% python3 -q
>>> import numpy as np
>>> np.set_printoptions(suppress=True, linewidth=200)
>>> def rd(a):
...     return np.round(a, 3) + 0
... 
>>> feats = np.loadtxt("dump.csv", delimiter=",")
>>> feats
array([[ 5.,  0.,  1.],
       [ 0., -3.,  2.],
       [ 3., -5.,  0.],
       [ 1., -9.,  1.],
       [ 0., -6.,  3.],
       [ 1., -5.,  1.],
       [-4., -2.,  3.],
       [-5., -6.,  0.],
       [ 0., -2.,  0.],
       [ 4.,  2.,  0.],
       [ 1.,  4.,  3.],
       [-1.,  7.,  8.],
       [-5., 12., 11.],
       [-1., 10.,  6.],
       [ 2., 10.,  1.],
       [ 3., 12.,  5.],
       [-1., 11.,  8.],
       [-2., 15., 10.],
       [-6., 20.,  9.],
       [-3., 19.,  8.],
       [ 1., 14.,  6.],
       [ 5., 18.,  7.],
       [ 1., 21.,  4.],
       [ 2., 23.,  7.],
       [-1., 22.,  9.],
       [-1., 24., 10.],
       [-6., 20.,  7.],
       [-1., 20.,  8.],
       [ 4., 16.,  6.],
       [ 6., 12.,  8.],
       [ 6.,  9., 12.],
       [ 9.,  4., 12.],
       [ 9.,  1.,  8.],
       [ 7.,  6.,  9.],
       [ 7.,  7., 12.],
       [11., 11., 16.],
       [13., 15., 18.],
       [16., 16., 23.]])
>>> cen = feats - feats.mean(axis=0)
>>> V = np.linalg.svd(cen)[2][:1]
>>> other = cen - cen @ V.T @ V
>>> rd(np.diag(V.T @ V))
array([0.002, 0.872, 0.126])
>>> rd(np.cov(cen @ V.T, rowvar=False))
np.float64(99.92)
>>> vec = np.array([2, 1, 2])
>>> target = feats @ vec
>>> target
array([ 12.,   1.,   1.,  -5.,   0.,  -1.,  -4., -16.,  -2.,  10.,  12.,  21.,  24.,  20.,  16.,  28.,  25.,  31.,  26.,  29.,  28.,  42.,  31.,  41.,  38.,  42.,  22.,  34.,  36.,  40.,  45.,  46.,
        35.,  38.,  45.,  65.,  77.,  94.])
>>> rd(np.linalg.pinv(feats) @ feats)
array([[1., 0., 0.],
       [0., 1., 0.],
       [0., 0., 1.]])
>>> rd(np.linalg.lstsq(feats, target)[0])
array([2., 1., 2.])
>>> rng = np.random.default_rng(806299)
>>> target = target + 0.1 * rng.normal(size=38)
>>> rd(target)
array([ 12.006,   0.884,   1.114,  -5.061,  -0.003,  -1.13 ,  -4.119, -16.155,  -2.145,   9.84 ,  11.846,  20.952,  24.125,  20.073,  15.992,  28.048,  24.934,  31.008,  26.007,  29.107,  28.095,
        42.093,  30.894,  40.907,  38.092,  42.058,  21.874,  34.042,  36.021,  39.963,  45.105,  45.817,  35.057,  37.923,  45.036,  64.857,  77.021,  93.994])
>>> c, *_ = np.linalg.lstsq(feats, target)
>>> [round(float(np.linalg.norm(np.linalg.solve(feats.T @ feats + lam * np.eye(3), feats.T @ target))), 2) for lam in (0, 1, 10, 100)]
[3.0, 3.0, 2.99, 2.89]
>>> rd(np.linalg.norm(target - feats @ c))
np.float64(0.573)
